$ python3 -q
>>> import numpy as np
>>> from numpy import linalg as LA
>>> np.set_printoptions(precision=3, suppress=True, linewidth=100, legacy="1.25")
>>> K = np.loadtxt("mat.csv", delimiter=",")
>>> K
array([[ 0.425, -3.482,  3.563],
       [ 1.205, -4.852,  0.068],
       [ 0.705, -0.353, -4.937],
       [-0.223, -1.49 ,  4.768],
       [-1.227,  3.01 ,  3.799],
       [ 0.289, -3.109,  3.905],
       [ 1.067, -2.049, -4.434],
       [ 1.3  , -4.74 , -0.918],
       [-1.173,  2.655,  4.072],
       [-1.329,  4.604,  1.425],
       [-0.867,  1.063,  4.808],
       [-1.001,  1.706,  4.592],
       [-0.395, -0.873,  4.907],
       [-1.334,  4.562,  1.553],
       [ 1.264, -3.273, -3.562],
       [ 0.366,  0.979, -4.889],
       [-1.334,  4.571,  1.527],
       [-0.696,  0.313,  4.941]])
>>> np.allclose(K[:-1].T @ LA.lstsq(K[:-1].T, K[-1])[0], K[-1])
True
>>> try:
...     LA.inv(K)
... except LA.LinAlgError as e:
...     print(repr(e))
... 
LinAlgError('Last 2 dimensions of the array must be square')
>>> E = np.loadtxt("data.csv", delimiter=",")
>>> E
array([[ 0.993, -0.974,  0.824, -0.894],
       [-0.397, -0.1  ,  0.38 ,  0.235],
       [-0.883, -0.558, -0.867,  1.   ],
       [-0.91 ,  0.974, -0.696, -0.537],
       [ 0.982, -0.9  ,  0.264, -0.726],
       [-0.207,  0.944, -0.31 , -0.979],
       [ 0.336,  0.207, -0.388, -0.31 ],
       [-0.629,  0.664, -0.664,  0.508],
       [-0.782, -0.02 ,  0.515,  0.617],
       [-0.909,  0.345,  0.982, -0.876],
       [ 0.845, -0.168,  0.749, -0.985],
       [ 0.235,  0.226,  0.879, -0.979],
       [ 0.691, -0.932,  0.917, -0.159],
       [ 0.766, -0.994,  0.327,  0.996],
       [-0.925,  0.84 , -0.984,  0.994],
       [-0.811,  0.892, -0.945,  0.821],
       [ 0.   , -0.757,  0.711,  0.537],
       [ 0.995, -0.999,  0.986, -0.478],
       [-0.894,  0.909, -0.585,  0.119],
       [-0.438, -0.273, -0.867,  0.989],
       [ 0.345,  0.446, -0.793,  0.   ],
       [-0.592,  0.774, -0.653,  0.08 ],
       [-0.912,  0.932, -0.84 ,  0.565],
       [-0.999,  0.993, -0.935,  0.964],
       [ 0.711, -0.757,  0.967, -0.954],
       [ 0.782, -0.939,  0.653,  0.537]])
>>> cen = (E - E.mean(axis=0)) / E.std(axis=0)
>>> np.argwhere(np.abs(cen) > 2)
array([], shape=(0, 2), dtype=int64)
>>> c = LA.lstsq(np.delete(cen, 2, axis=1), cen[:, 2])[0]
>>> np.abs(c).argmax()
1
>>> c
array([-0.229, -0.806, -0.57 ])
>>> t3 = np.stack([E, 2 * E, E[::-1]])
>>> (t3 @ E.T).shape
(3, 26, 26)
>>> feats = np.load("dump.npy")
>>> feats
array([[ -0.621,   0.373,  -6.283,  -0.02 ],
       [ -1.232,   0.455,   4.343,  -0.079],
       [ -0.932,   0.149,   1.878,   0.02 ],
       [  1.729,  -0.05 ,  -6.373,  -0.064],
       [ -3.441,  -0.195,   7.929,  -0.106],
       [ -1.093,   0.089,  -2.728,  -0.008],
       [  0.498,  -0.509,   3.534,   0.037],
       [ -1.26 ,  -0.735, -11.473,  -0.097],
       [ -3.567,  -0.452,   9.275,   0.074],
       [  1.078,   0.033,   6.292,  -0.144],
       [ -0.551,   0.195,  -5.904,  -0.018],
       [  0.535,  -0.947, -17.532,  -0.141],
       [ -0.601,   0.092, -12.322,   0.064],
       [  1.299,   0.958,   2.284,   0.014],
       [ -4.287,  -0.44 ,  -5.28 ,  -0.03 ],
       [ -0.888,  -0.013,  16.449,  -0.019],
       [  3.345,  -0.195,  -0.525,   0.02 ]])
>>> cen = (feats - feats.mean(axis=0)) / feats.std(axis=0)
>>> np.argwhere(np.abs(cen) > 2)
array([[13,  1],
       [15,  2],
       [16,  0]])
>>> cen.std(axis=0)
array([1., 1., 1., 1.])
>>> c = LA.lstsq(np.delete(cen, 0, axis=1), cen[:, 0])[0]
>>> np.round(1 - np.var(cen[:, 0] - np.delete(cen, 0, axis=1) @ c), 3)
0.107
>>> np.abs(c).argmax()
0
